$ python3 -q
>>> import numpy as np
>>> np.set_printoptions(precision=1, suppress=True, linewidth=120, sign=" ")
>>> F = np.loadtxt("case11.csv", delimiter=",")
>>> print(F)
[[-3.  4.  0.  0.]
 [-5.  0.  0.  0.]
 [ 0.  0. -3.  4.]
 [ 0.  0. -5.  0.]]
>>> # splits into 2 blocks
>>> f = np.array([2, -5])
>>> np.convolve(F[0], f)
array([ -6.,  23., -20.,   0.,   0.])
>>> np.polyval(f, F[0])
array([-11.,   3.,  -5.,  -5.])
>>> t3 = np.stack([F, -2 * F, F[::-1]])
>>> np.linalg.det(t3)
array([  400.,  6400.,   400.])
>>> np.linalg.matrix_rank(t3)
array([ 4,  4,  4])
>>> print(t3.sum(axis=0))
[[ 3. -4. -5.  0.]
 [ 5.  0. -3.  4.]
 [-5.  0.  3. -4.]
 [-3.  4.  5.  0.]]
>>> (t3 @ F.T).shape
(3, 4, 4)
>>> np.einsum("bij,cij->bc", t3, t3)
array([[ 100., -200.,    0.],
       [-200.,  400.,    0.],
       [   0.,    0.,  100.]])
>>> vec = np.array([2, 1, 3, 0])
>>> y = F @ vec
>>> y
array([ -2., -10.,  -9., -15.])
>>> np.round(np.linalg.solve(F, y), 1) + 0
array([ 2.,  1.,  3.,  0.])
>>> np.linalg.solve(F, F[:, 1])
array([-0.,  1., -0.,  0.])
>>> np.round(np.linalg.solve(F, -2 * y), 1) + 0
array([-4., -2., -6.,  0.])
>>> C2 = F.T @ F
>>> np.diag(C2)
array([ 34.,  16.,  34.,  16.])
>>> np.linalg.svd(F, compute_uv=False) ** 2
array([ 40.,  40.,  10.,  10.])
>>> np.linalg.matrix_rank(C2)
np.int64(4)
>>> np.linalg.eigvalsh(C2)[::-1]
array([ 40.,  40.,  10.,  10.])
>>> np.trace(C2), (F ** 2).sum()
(np.float64(100.0), np.float64(100.0))
>>> data = np.loadtxt("mat.csv", delimiter=",")
>>> data
array([[ 2.,  1.,  0.,  1.],
       [ 2.,  2.,  0.,  1.],
       [ 1.,  2.,  0.,  2.],
       [ 1.,  0.,  0.,  2.]])
>>> # null space of dimension 1
>>> U, sigma, Vh = np.linalg.svd(data)
>>> sigma
array([ 5. ,  1.6,  1.2,  0. ])
>>> M2 = U[:, :3] @ np.diag(sigma[:3]) @ Vh[:3]
>>> np.round(np.abs(data - M2).max(), 1)
np.float64(0.0)
>>> np.linalg.matrix_rank(M2)
np.int64(3)
>>> M2.round(1) + 0
array([[ 2.,  1.,  0.,  1.],
       [ 2.,  2.,  0.,  1.],
       [ 1.,  2.,  0.,  2.],
       [ 1.,  0.,  0.,  2.]])
>>> np.linalg.matrix_rank(data, rtol=0.05)
np.int64(3)
>>> data @ data
array([[ 7.,  4.,  0.,  5.],
       [ 9.,  6.,  0.,  6.],
       [ 8.,  5.,  0.,  7.],
       [ 4.,  1.,  0.,  5.]])
>>> print(np.allclose(data @ data.T, data.T @ data))
False
>>> np.linalg.matrix_power(data, 2)
array([[ 7.,  4.,  0.,  5.],
       [ 9.,  6.,  0.,  6.],
       [ 8.,  5.,  0.,  7.],
       [ 4.,  1.,  0.,  5.]])
>>> print((data + data.T) / 2)
[[ 2.   1.5  0.5  1. ]
 [ 1.5  2.   1.   0.5]
 [ 0.5  1.   0.   1. ]
 [ 1.   0.5  1.   2. ]]
>>> np.round(np.abs(np.linalg.eigvals(data)).max(), 1)
np.float64(3.9)
>>> np.allclose(data, data.T)
False
>>> rng = np.random.default_rng(40)
>>> M2 = data + rng.integers(-2, 3, (4, 3)) @ rng.integers(-2, 3, (3, 4))
>>> M2
array([[ 1.,  6., -3.,  6.],
       [ 5., -2.,  2., -4.],
       [-3.,  0.,  2.,  2.],
       [ 2., -6.,  0., -5.]])
>>> np.round(np.linalg.svd(M2 - data, compute_uv=False), 1) + 0
array([ 13.8,   5.1,   2.7,   0. ])
>>> np.linalg.matrix_rank(M2 - data, tol=1e-8)
np.int64(3)
>>> M2 - data
array([[-1.,  5., -3.,  5.],
       [ 3., -4.,  2., -5.],
       [-4., -2.,  2.,  0.],
       [ 1., -6.,  0., -7.]])
>>> np.abs(M2 - data).sum(axis=1)
array([ 14.,  14.,   8.,  14.])
>>> M2 = np.array([[3, 1, 0], [-3, 0, -2]])
>>> basis = np.kron(M2, data)
>>> np.linalg.matrix_rank(basis)
np.int64(6)
>>> K = np.loadtxt("data.csv", delimiter=",")
>>> K
array([[ 0.,  0.,  0.,  1.],
       [ 0.,  0.,  1.,  0.],
       [ 1.,  0.,  0.,  0.],
       [ 0.,  1.,  0.,  0.]])
>>> print(K.T @ K)
[[ 1.  0.  0.  0.]
 [ 0.  1.  0.  0.]
 [ 0.  0.  1.  0.]
 [ 0.  0.  0.  1.]]
>>> np.linalg.norm(K, axis=0)
array([ 1.,  1.,  1.,  1.])
>>> np.linalg.pinv(K)
array([[ 0.,  0.,  1.,  0.],
       [ 0.,  0.,  0.,  1.],
       [ 0.,  1.,  0.,  0.],
       [ 1.,  0.,  0.,  0.]])
>>> M2 = K / np.sqrt((K ** 2).mean(axis=1, keepdims=True))
>>> M2[2]
array([ 2.,  0.,  0.,  0.])
>>> print(np.linalg.norm(M2, axis=1))
[ 2.  2.  2.  2.]
>>> K - K.mean(axis=1, keepdims=True)
array([[-0.2, -0.2, -0.2,  0.8],
       [-0.2, -0.2,  0.8, -0.2],
       [ 0.8, -0.2, -0.2, -0.2],
       [-0.2,  0.8, -0.2, -0.2]])
>>> A = np.array([[-3, 0, -3, 3], [0, 0, 0, 0], [-1, 0, -1, 1], [-3, 0, -3, 3]])
>>> A
array([[-3,  0, -3,  3],
       [ 0,  0,  0,  0],
       [-1,  0, -1,  1],
       [-3,  0, -3,  3]])
>>> # looks like rank 1
>>> (A != 0).astype(int)
array([[ 1,  0,  1,  1],
       [ 0,  0,  0,  0],
       [ 1,  0,  1,  1],
       [ 1,  0,  1,  1]])
>>> np.round(np.sort(np.linalg.eigvals(A).real), 1) + 0
array([-1.,  0.,  0.,  0.])
>>> rk = np.linalg.matrix_rank(A)
>>> print(rk)
1
>>> N = np.linalg.svd(A)[2][rk:].T
>>> np.round(A @ N, 1) + 0
array([[ 0.,  0.,  0.],
       [ 0.,  0.,  0.],
       [ 0.,  0.,  0.],
       [ 0.,  0.,  0.]])
>>> print(np.allclose(A @ N, 0))
True
>>> [int(np.linalg.matrix_rank(np.delete(A, i, axis=0))) for i in range(4)]
[1, 1, 1, 1]
>>> print(round(float(np.linalg.det(A)), 1))
0.0
>>> A @ A
array([[ 3,  0,  3, -3],
       [ 0,  0,  0,  0],
       [ 1,  0,  1, -1],
       [ 3,  0,  3, -3]])
>>> np.linalg.matrix_power(A, 3)
array([[-3,  0, -3,  3],
       [ 0,  0,  0,  0],
       [-1,  0, -1,  1],
       [-3,  0, -3,  3]])
>>> (A - A.T) / 2
array([[ 0.,  0., -1.,  3.],
       [ 0.,  0.,  0.,  0.],
       [ 1.,  0.,  0.,  2.],
       [-3.,  0., -2.,  0.]])
>>> np.trace(A)
np.int64(-1)
>>> np.round(np.sort(np.abs(np.linalg.eigvals(A))), 1) + 0
array([ 0.,  0.,  0.,  1.])
>>> round(float(np.abs(np.linalg.eigvals(A)).max()), 1)
1.0
>>> np.allclose(A @ A.T, A.T @ A)
False
>>> print(np.allclose(A[:-1].T @ np.linalg.lstsq(A[:-1].T, A[-1])[0], A[-1]))
True
>>> np.round(np.trace(np.linalg.pinv(A) @ A), 1)
np.float64(1.0)
>>> np.linalg.lstsq(A[:-1].T, A[-1])[2]
np.int32(1)
>>> U, sigma, Vh = np.linalg.svd(A)
>>> np.argmax(sigma[:-1] / (sigma[1:] + 1e-6)) + 1
np.int64(1)
>>> M2 = U[:, :1] @ np.diag(sigma[:1]) @ Vh[:1]
>>> round(np.abs(A - M2).max(), 1)
np.float64(0.0)
>>> M2
array([[-3.,  0., -3.,  3.],
       [ 0.,  0.,  0.,  0.],
       [-1.,  0., -1.,  1.],
       [-3.,  0., -3.,  3.]])
>>> np.round(np.linalg.norm(A - M2) / np.linalg.norm(A), 1)
np.float64(0.0)
>>> arr = np.array([[2.5, 1.0], [-1.1, 2.8]])
>>> idx = rng.permutation(2)
>>> M2 = arr[:, idx] * rng.choice([-1, 1], 2)
>>> M2
array([[ 2.5, -1. ],
       [-1.1, -2.8]])
>>> U, _, Vh = np.linalg.svd(arr.T @ M2)
>>> np.round(np.linalg.lstsq(arr, M2)[0], 1) + 0
array([[ 1.,  0.],
       [ 0., -1.]])
>>> print(idx)
[ 0  1]
>>> print(np.round(U @ Vh, 1) + 0)
[[ 1.  0.]
 [ 0. -1.]]
>>> W1 = np.array([[3, 3, 2, 3, 3], [3, 3, 2, 1, 1]])
>>> coef = np.array([2, 0, 0, 0, 0])
>>> act = np.maximum(arr @ W1 + coef, 0)
>>> (act > 0).mean(axis=0)
array([ 1. ,  1. ,  1. ,  0.5,  0.5])
>>> act
array([[ 12.5,  10.5,   7. ,   8.5,   8.5],
       [  7.1,   5.1,   3.4,   0. ,   0. ]])
>>> basis = np.array([[0, 1], [-2, -2], [-1, 2], [-2, 0], [-2, 1]])
>>> act @ basis
array([[-62. ,  14. ],
       [-13.6,   3.7]])
>>> idx = rng.permutation(2)
>>> idx
array([ 1,  0])
>>> M2 = arr[idx][:, idx]
>>> np.sort(np.abs(np.linalg.eigvals(M2)))
array([ 2.8,  2.8])
>>> M2 = np.array([[-1, 1, -2], [-1, 0, -1], [2, 1, 0]])
>>> basis = np.array([[4]])
>>> J = np.block([[M2, np.zeros((3, 1))], [np.zeros((1, 3)), basis]])
>>> J
array([[-1.,  1., -2.,  0.],
       [-1.,  0., -1.,  0.],
       [ 2.,  1.,  0.,  0.],
       [ 0.,  0.,  0.,  4.]])
>>> # 2 blocks once reordered
>>> print(np.round(np.linalg.det(J), 1))
-4.0
>>> J @ J
array([[-4., -3.,  1.,  0.],
       [-1., -2.,  2.,  0.],
       [-3.,  2., -5.,  0.],
       [ 0.,  0.,  0., 16.]])
>>> print((np.linalg.matrix_power((J != 0) + (J.T != 0) + np.eye(4), 4) > 0).astype(int))
[[ 1  1  1  0]
 [ 1  1  1  0]
 [ 1  1  1  0]
 [ 0  0  0  1]]
>>> [round(float(x), 1) for x in np.linalg.svd(J, compute_uv=False)[:3]]
[4.0, 2.9, 2.1]
>>> print(np.argsort(-np.linalg.norm(J, axis=0).round(6), kind="stable")[:3])
[ 3  0  2]
>>> np.abs(np.linalg.svd(J)[2][-1])
array([ 0.4,  0.7,  0.5,  0. ])
